$ python -q
>>> import numpy as np
>>> import numpy.linalg as la
>>> np.set_printoptions(precision=2, suppress=True, linewidth=140)
>>> K = np.load("sample11.npy")
>>> K
array([[-12,   4,  12,   0,   4,   8,   0],
       [  3,  -1,  -3,   0,  -1,  -2,   0],
       [-15,   5,  15,   0,   5,  10,   0],
       [-15,   5,  15,   0,   5,  10,   0],
       [  0,   0,   0,   0,   0,   0,   0],
       [-12,   4,  12,   0,   4,   8,   0],
       [  0,   0,   0,   0,   0,   0,   0],
       [-15,   5,  15,   0,   5,  10,   0],
       [  0,   0,   0,   0,   0,   0,   0],
       [-15,   5,  15,   0,   5,  10,   0],
       [-15,   5,  15,   0,   5,  10,   0],
       [  0,   0,   0,   0,   0,   0,   0],
       [  0,   0,   0,   0,   0,   0,   0]])
>>> th = np.radians(35)
>>> r_ = np.eye(7)
>>> r_[0, 0] = r_[6, 6] = np.cos(th)
>>> r_[0, 6], r_[6, 0] = -np.sin(th), np.sin(th)
>>> r_
array([[ 0.82,  0.  ,  0.  ,  0.  ,  0.  ,  0.  , -0.57],
       [ 0.  ,  1.  ,  0.  ,  0.  ,  0.  ,  0.  ,  0.  ],
       [ 0.  ,  0.  ,  1.  ,  0.  ,  0.  ,  0.  ,  0.  ],
       [ 0.  ,  0.  ,  0.  ,  1.  ,  0.  ,  0.  ,  0.  ],
       [ 0.  ,  0.  ,  0.  ,  0.  ,  1.  ,  0.  ,  0.  ],
       [ 0.  ,  0.  ,  0.  ,  0.  ,  0.  ,  1.  ,  0.  ],
       [ 0.57,  0.  ,  0.  ,  0.  ,  0.  ,  0.  ,  0.82]])
>>> other = K @ r_.T
>>> print(np.allclose(K @ K.T, other @ other.T))
True
>>> np.round(la.svd(K, compute_uv=False), 2) + 0, np.round(la.svd(other, compute_uv=False), 2) + 0
(array([61.58,  0.  ,  0.  ,  0.  ,  0.  ,  0.  ,  0.  ]), array([61.58,  0.  ,  0.  ,  0.  ,  0.  ,  0.  ,  0.  ]))
>>> np.round(la.det(r_), 2), round(np.trace(r_), 2)
(np.float64(1.0), np.float64(6.64))
>>> np.abs(other - K).max(axis=0)
array([2.71, 0.  , 0.  , 0.  , 0.  , 0.  , 8.6 ])
>>> np.allclose(la.norm(K, axis=1), la.norm(other, axis=1))
True
>>> t3 = np.stack([r_, 5 * r_, r_[::-1]])
>>> la.matrix_rank(t3)
array([7, 7, 7])
>>> t3 = np.stack([K, 5 * K, K[::-1]])
>>> la.matrix_rank(t3.reshape(3, -1))
np.int64(2)
>>> la.norm(t3, axis=(1, 2))
array([ 61.58, 307.9 ,  61.58])
>>> r = la.matrix_rank(K)
>>> r
np.int64(1)
>>> null = la.svd(K)[2][r:].T
>>> np.round(null @ null.T, 2) + 0
array([[ 0.63,  0.12,  0.37,  0.  ,  0.12,  0.25,  0.  ],
       [ 0.12,  0.96, -0.13,  0.  , -0.04, -0.08,  0.  ],
       [ 0.37, -0.13,  0.62,  0.  , -0.12, -0.25,  0.  ],
       [ 0.  ,  0.  ,  0.  ,  1.  ,  0.  ,  0.  ,  0.  ],
       [ 0.12, -0.04, -0.12,  0.  ,  0.96, -0.08,  0.  ],
       [ 0.25, -0.08, -0.25,  0.  , -0.08,  0.83,  0.  ],
       [ 0.  ,  0.  ,  0.  ,  0.  ,  0.  ,  0.  ,  1.  ]])
>>> print([int(la.matrix_rank(K[:, :j + 1])) for j in range(7)])
[1, 1, 1, 1, 1, 1, 1]
>>> [int(la.matrix_rank(K[:i])) for i in range(1, len(K) + 1)]
[1, 1, 1, 1, 1, 1, 1, 1, 1, 1, 1, 1, 1]
>>> [int(la.matrix_rank(np.delete(K, i, axis=0))) for i in range(13)]
[1, 1, 1, 1, 1, 1, 1, 1, 1, 1, 1, 1, 1]
